In [1]: import numpy as np

In [2]: np.set_printoptions(precision=3, suppress=True, linewidth=140, floatmode="fixed")

In [3]: feats = np.load("m.npy")

In [4]: feats
Out[4]: 
array([[0.250, 0.188, 0.188, 0.062, 0.000, 0.062, 0.188, 0.062],
       [0.050, 0.200, 0.150, 0.150, 0.050, 0.150, 0.100, 0.150],
       [0.000, 0.062, 0.188, 0.188, 0.188, 0.062, 0.188, 0.125],
       [0.167, 0.000, 0.083, 0.333, 0.083, 0.167, 0.083, 0.083],
       [0.167, 0.167, 0.056, 0.111, 0.167, 0.056, 0.111, 0.167],
       [0.188, 0.062, 0.125, 0.125, 0.125, 0.125, 0.188, 0.062],
       [0.167, 0.083, 0.167, 0.083, 0.083, 0.167, 0.250, 0.000],
       [0.154, 0.000, 0.154, 0.154, 0.154, 0.077, 0.231, 0.077]])

In [5]: rng = np.random.default_rng(527)

In [6]: z = rng.permutation(8)

In [7]: z
Out[7]: array([3, 1, 5, 4, 6, 2, 7, 0])

In [8]: out = feats[z][:, z]

In [9]: np.diag(out)
Out[9]: array([0.333, 0.200, 0.125, 0.167, 0.250, 0.188, 0.077, 0.250])

In [10]: feats.mean(axis=0)
Out[10]: array([0.143, 0.095, 0.139, 0.151, 0.106, 0.108, 0.167, 0.091])

In [11]: np.linalg.svd(feats, compute_uv=False)
Out[11]: array([1.023, 0.303, 0.249, 0.224, 0.172, 0.101, 0.027, 0.013])

In [12]: np.unravel_index(np.abs(feats).argmax(), feats.shape)
Out[12]: (np.int64(3), np.int64(3))

In [13]: np.linalg.matrix_rank(feats)
Out[13]: np.int64(8)

In [14]: np.count_nonzero(feats)
Out[14]: np.int64(59)

In [15]: arr = np.arange(30).reshape(5, 6) + 5

In [16]: arr
Out[16]: 
array([[ 5,  6,  7,  8,  9, 10],
       [11, 12, 13, 14, 15, 16],
       [17, 18, 19, 20, 21, 22],
       [23, 24, 25, 26, 27, 28],
       [29, 30, 31, 32, 33, 34]])

In [17]: rk = np.linalg.matrix_rank(arr)

In [18]: rk
Out[18]: np.int64(2)

In [19]: null = np.linalg.svd(arr)[2][rk:].T

In [20]: np.allclose(arr @ null, 0)
Out[20]: True

In [21]: np.round(arr @ null, 3) + 0
Out[21]: 
array([[0.000, 0.000, 0.000, 0.000],
       [0.000, 0.000, 0.000, 0.000],
       [0.000, 0.000, 0.000, 0.000],
       [0.000, 0.000, 0.000, 0.000],
       [0.000, 0.000, 0.000, 0.000]])

In [22]: null.shape
Out[22]: (6, 4)

In [23]: [int(np.linalg.matrix_rank(arr[:, :j + 1])) for j in range(6)]
Out[23]: [1, 2, 2, 2, 2, 2]

In [24]: np.linalg.matrix_rank(arr.T @ arr), np.linalg.matrix_rank(arr @ arr.T)
Out[24]: (np.int64(2), np.int64(2))

In [25]: [int(np.linalg.matrix_rank(arr[:i])) for i in range(1, len(arr) + 1)]
Out[25]: [1, 2, 2, 2, 2]

In [26]: U, sig, VT = np.linalg.svd(arr)

In [27]: V = VT[:(sig > 1e-8).sum()]

In [28]: x = arr[4] + -3 * arr[0] + rng.integers(2) * np.eye(6)[2]

In [29]: x
Out[29]: array([14.000, 12.000, 10.000,  8.000,  6.000,  4.000])

In [30]: np.round(np.linalg.norm(x - V.T @ V @ x), 3)
Out[30]: np.float64(0.0)

In [31]: np.allclose(V.T @ V @ x, x)
Out[31]: True

In [32]: V.T @ V
Out[32]: 
array([[ 0.524,  0.381,  0.238,  0.095, -0.048, -0.190],
       [ 0.381,  0.295,  0.210,  0.124,  0.038, -0.048],
       [ 0.238,  0.210,  0.181,  0.152,  0.124,  0.095],
       [ 0.095,  0.124,  0.152,  0.181,  0.210,  0.238],
       [-0.048,  0.038,  0.124,  0.210,  0.295,  0.381],
       [-0.190, -0.048,  0.095,  0.238,  0.381,  0.524]])
